In [1]: import numpy as np

In [2]: np.set_printoptions(precision=2, suppress=True, linewidth=140)

In [3]: def tidy(a):
   ...:     return np.round(a, 2) + 0
   ...: 

In [4]: arr = np.load("case18.npy")

In [5]: print(arr)
[[  0.    0.1  -0.7  -0.6   1.5   0.5]
 [  0.8  -0.5  -2.2  -1.9  -1.2   2.2]
 [-14.   20.  -14.   -6.  -10.    6. ]
 [ -0.7  -1.   -0.8  -0.5  -1.2   1.4]
 [ -0.3   0.4   3.1   0.2   0.7   0.4]
 [  0.8  -0.9   1.3  -1.    0.2  -1.6]
 [  0.3  -0.5   0.9  -2.2   0.3   0.3]
 [  0.    0.6   1.7  -1.1  -0.2  -1.6]
 [ -1.4  -0.3   0.2   0.   -1.9  -0.9]
 [ -0.4   1.    0.3   1.2  -0.1  -1.4]
 [  0.4   0.6   0.    0.2  -2.    0.6]
 [  0.5  -1.2   0.7  -1.2   2.2  -0.9]
 [  0.1   0.1  -0.3   0.9  -1.   -0.2]
 [ -0.9  -0.8  -1.    0.2  -1.1  -0.8]
 [ -0.5   0.7  -1.1   0.3   0.    0.9]
 [  0.8   1.4   1.1   0.7   1.1  -0.7]
 [  1.5   1.2   0.7  -1.1   0.1  -0.8]
 [  0.8  -1.5  -0.6   1.9   0.4  -0.2]]

In [6]: Ac = arr - arr.mean(axis=0)

In [7]: evecs = np.linalg.svd(Ac)[2][:1]

In [8]: Y = Ac - Ac @ evecs.T @ evecs

In [9]: print(tidy((Ac @ evecs.T).std(axis=0)))
[7.21]

In [10]: print(tidy(np.linalg.norm(Y) / np.linalg.norm(Ac)))
0.29

In [11]: print(np.linalg.norm(Y, axis=1).round(6).argmax())
1

In [12]: print(tidy(np.diag(evecs.T @ evecs)))
[0.2  0.4  0.21 0.03 0.11 0.04]

In [13]: print(tidy(np.cov(Ac @ evecs.T, rowvar=False)))
54.98

In [14]: print(tidy(Y.std(axis=0)))
[0.66 0.9  0.95 1.06 0.89 0.92]

In [15]: mat = np.load("mat.npy")

In [16]: print(mat)
[[9 7 6]
 [9 7 6]
 [9 7 6]
 [6 4 3]
 [8 6 5]
 [7 5 4]
 [9 7 6]]

In [17]: print(tidy(np.trace(np.linalg.pinv(mat) @ mat)))
2.0

In [18]: print(np.linalg.lstsq(mat[:-1].T, mat[-1])[2])
2

In [19]: print(tidy(mat @ np.linalg.pinv(mat) @ mat))
[[9. 7. 6.]
 [9. 7. 6.]
 [9. 7. 6.]
 [6. 4. 3.]
 [8. 6. 5.]
 [7. 5. 4.]
 [9. 7. 6.]]

In [20]: Uu, sig, Vt = np.linalg.svd(mat)

In [21]: print(np.argmax(sig[:-1] / (sig[1:] + 1e-6)) + 1)
2

In [22]: Y = Uu[:, :2] @ np.diag(sig[:2]) @ Vt[:2]

In [23]: print(tidy(np.linalg.norm(mat - Y) / np.linalg.norm(mat)))
0.0

In [24]: print(tidy(np.linalg.norm(mat - Y, 2)), tidy(sig[2]))
0.0 0.0

In [25]: print(np.linalg.matrix_rank(Y))
2

In [26]: u = np.array([0, 1])

In [27]: print(np.cross(mat[2, :3], mat[6, :3]))
[0 0 0]

In [28]: print(np.convolve(mat[2], u))
[0 9 7 6]

In [29]: print(np.polyval(u, mat[2]))
[1 1 1]

In [30]: print(np.array([np.convolve(row, u, "same") for row in mat]))
[[0 9 7]
 [0 9 7]
 [0 9 7]
 [0 6 4]
 [0 8 6]
 [0 7 5]
 [0 9 7]]

In [31]: F = np.array([[3, 0, -3, -3, -2, -3],
    ...:     [2, -2, 1, 3, 3, -3],
    ...:     [3, 2, 0, -1, -2, -1],
    ...:     [2, 1, 0, 3, 3, 0],
    ...:     [-2, -1, -2, 2, 0, 2],
    ...:     [1, -3, 1, 3, 0, 1]])

In [32]: x0 = np.array([-3, 0, 2, -1, -2, -2])

In [33]: y = arr @ x0

In [34]: print(tidy(np.linalg.solve(arr.T @ arr, arr.T @ y)))
[-3.  0.  2. -1. -2. -2.]

In [35]: print(tidy(np.linalg.pinv(arr) @ arr))
[[1. 0. 0. 0. 0. 0.]
 [0. 1. 0. 0. 0. 0.]
 [0. 0. 1. 0. 0. 0.]
 [0. 0. 0. 1. 0. 0.]
 [0. 0. 0. 0. 1. 0.]
 [0. 0. 0. 0. 0. 1.]]

In [36]: print(tidy(np.linalg.lstsq(arr, y)[0]))
[-3.  0.  2. -1. -2. -2.]

In [37]: print(tidy(y))
[-4.8 -6.9 28.   0.6  4.7  4.   1.9  8.1 10.2  3.6  1.4 -1.5  0.6  4.3 -2.8 -1.7 -0.6 -5.9]

In [38]: rng = np.random.default_rng(29108)

In [39]: y = y + 0.3 * rng.normal(size=18)

In [40]: print(tidy(y))
[-4.79 -7.12 28.17  0.45  4.74  4.24  1.86  8.35 10.    3.81  1.42 -1.58  0.74  3.95 -2.2  -2.59 -0.41 -5.52]

In [41]: b, *_ = np.linalg.lstsq(arr, y)

In [42]: print(tidy(arr.T @ (y - arr @ b)))
[0. 0. 0. 0. 0. 0.]

In [43]: print(tidy(np.linalg.norm(y - arr @ b)))
1.32

In [44]: print(tidy(b))
[-3.    0.01  1.98 -0.98 -2.   -2.02]

In [45]: labels = rng.permutation(6)

In [46]: Y = F[:, labels] * rng.choice([-1, 1], 6)

In [47]: print(Y)
[[ 3 -3  0 -3  3  2]
 [ 3  1 -2 -2 -3 -3]
 [ 1  0  2 -3  1  2]
 [ 0  0  1 -2 -3 -3]
 [-2 -2 -1  2 -2  0]
 [-1  1 -3 -1 -3  0]]

In [48]: Uu, _, Vt = np.linalg.svd(F.T @ Y)

In [49]: print(tidy(np.linalg.lstsq(F, Y)[0]))
[[ 0.  0.  0. -1.  0.  0.]
 [ 0.  0.  1.  0.  0.  0.]
 [ 0.  1.  0.  0.  0.  0.]
 [ 0.  0.  0.  0. -1.  0.]
 [ 0.  0.  0.  0.  0. -1.]
 [-1.  0.  0.  0.  0.  0.]]

In [50]: print(labels)
[5 2 1 0 3 4]

In [51]: print(tidy(Uu @ Vt))
[[ 0.  0.  0. -1.  0.  0.]
 [ 0.  0.  1.  0.  0.  0.]
 [ 0.  1.  0.  0.  0.  0.]
 [ 0.  0.  0.  0. -1.  0.]
 [ 0.  0.  0.  0.  0. -1.]
 [-1.  0.  0.  0.  0.  0.]]

In [52]: Y = F[0, 0] * F[1:] - np.outer(F[1:, 0], F[0])

In [53]: print(Y)
[[  0  -6   9  15  13  -3]
 [  0   6   9   6   0   6]
 [  0   3   6  15  13   6]
 [  0  -3 -12   0  -4   0]
 [  0  -9   6  12   2   6]]

In [54]: print(tidy(F[:, 0] / F[0, 0]))
[ 1.    0.67  1.    0.67 -0.67  0.33]

In [55]: print(np.flatnonzero(~Y.round(6).any(axis=1)))
[]

In [56]: print((F - F.T) / 2)
[[ 0.  -1.  -3.  -2.5  0.  -2. ]
 [ 1.   0.  -0.5  1.   2.   0. ]
 [ 3.   0.5  0.  -0.5  0.  -1. ]
 [ 2.5 -1.   0.5  0.   0.5 -1.5]
 [ 0.  -2.   0.  -0.5  0.   1. ]
 [ 2.   0.   1.   1.5 -1.   0. ]]

In [57]: assert F == F.T
---------------------------------------------------------------------------
ValueError                                Traceback (most recent call last)
Cell In[57], line 1
----> 1 assert F == F.T

ValueError: The truth value of an array with more than one element is ambiguous. Use a.any() or a.all()

In [58]: print(tidy(np.abs(np.linalg.eigvals(F)).max()))
4.87

In [59]: print(tidy(np.linalg.det(F)))
1894.0

In [60]: np.linalg.determinant(F)
---------------------------------------------------------------------------
AttributeError                            Traceback (most recent call last)
Cell In[60], line 1
----> 1 np.linalg.determinant(F)

AttributeError: module 'numpy.linalg' has no attribute 'determinant'

In [61]: F.inv()
---------------------------------------------------------------------------
AttributeError                            Traceback (most recent call last)
Cell In[61], line 1
----> 1 F.inv()

AttributeError: 'numpy.ndarray' object has no attribute 'inv'

In [62]: Y = np.linalg.invert(F)
---------------------------------------------------------------------------
AttributeError                            Traceback (most recent call last)
Cell In[62], line 1
----> 1 Y = np.linalg.invert(F)

AttributeError: module 'numpy.linalg' has no attribute 'invert'

In [63]: Y = np.linalg.inv(F)

In [64]: print((np.abs(Y) > 1e-9).astype(int))
[[1 1 1 1 1 1]
 [1 1 1 1 1 1]
 [1 1 1 1 1 1]
 [1 1 1 1 1 1]
 [1 1 1 1 1 1]
 [1 1 1 1 1 1]]

In [65]: print(np.allclose(Y, F.T))
False

In [66]: feats = np.load("dump.npy")

In [67]: print(feats)
[[ 0.7  0.3  0.2 -0.6  0.2  0.  -2.1 -0.1]
 [-0.8 -0.6 -3.2 -0.5 -0.7  0.3  0.6 -0.9]
 [-1.   0.6 -0.3  1.6  2.2 -0.7 -0.8  0.3]]

In [68]: Y = feats / np.sqrt((feats ** 2).mean(axis=1, keepdims=True))

In [69]: print(np.linalg.matrix_rank(Y) == np.linalg.matrix_rank(feats))
True

In [70]: print(tidy(Y[1]))
[-0.62 -0.47 -2.49 -0.39 -0.54  0.23  0.47 -0.7 ]
